% python3 -q
>>> import numpy as np
>>> import numpy.linalg as la
>>> np.set_printoptions(precision=2, suppress=True, linewidth=140, floatmode="fixed")
>>> rd = lambda a: np.round(a, 2) + 0
>>> r0 = np.array([0, 3, -5])
>>> r1 = np.array([-9, 5, 8])
>>> E = np.outer(r0, r1)
>>> E
array([[  0,   0,   0],
       [-27,  15,  24],
       [ 45, -25, -40]])
>>> rng = np.random.default_rng(73)
>>> out = E + rng.integers(-2, 3, (3, 1)) @ rng.integers(-2, 3, (1, 3))
>>> out
array([[ -2,  -4,  -2],
       [-27,  15,  24],
       [ 44, -27, -41]])
>>> rd(la.svd(out - E, compute_uv=False))
array([5.48, 0.00, 0.00])
>>> la.matrix_rank(out - E, tol=1e-8)
np.int64(1)
>>> Uu, sv, VT = la.svd(E)
>>> vecs = VT[:(sv > 1e-8).sum()]
>>> vec = E[0] + -2 * E[1] + rng.integers(2) * np.eye(3)[0]
>>> vec
array([ 55.00, -30.00, -48.00])
>>> rd(vecs.T @ vecs)
array([[ 0.48, -0.26, -0.42],
       [-0.26,  0.15,  0.24],
       [-0.42,  0.24,  0.38]])
>>> rd(la.norm(vec - vecs.T @ vecs @ vec))
np.float64(0.72)
>>> np.allclose(vecs.T @ vecs @ vec, vec)
False
>>> (E - E.T) / 2
array([[  0.00,  13.50, -22.50],
       [-13.50,   0.00,  24.50],
       [ 22.50, -24.50,   0.00]])
>>> rd(np.sort(np.abs(la.eigvals(E))))
array([ 0.00,  0.00, 25.00])
>>> la.matrix_power(E, 3)
array([[     0,      0,      0],
       [-16875,   9375,  15000],
       [ 28125, -15625, -25000]])
>>> np.trace(E)
np.int64(-25)
>>> np.allclose(E, E.T)
False
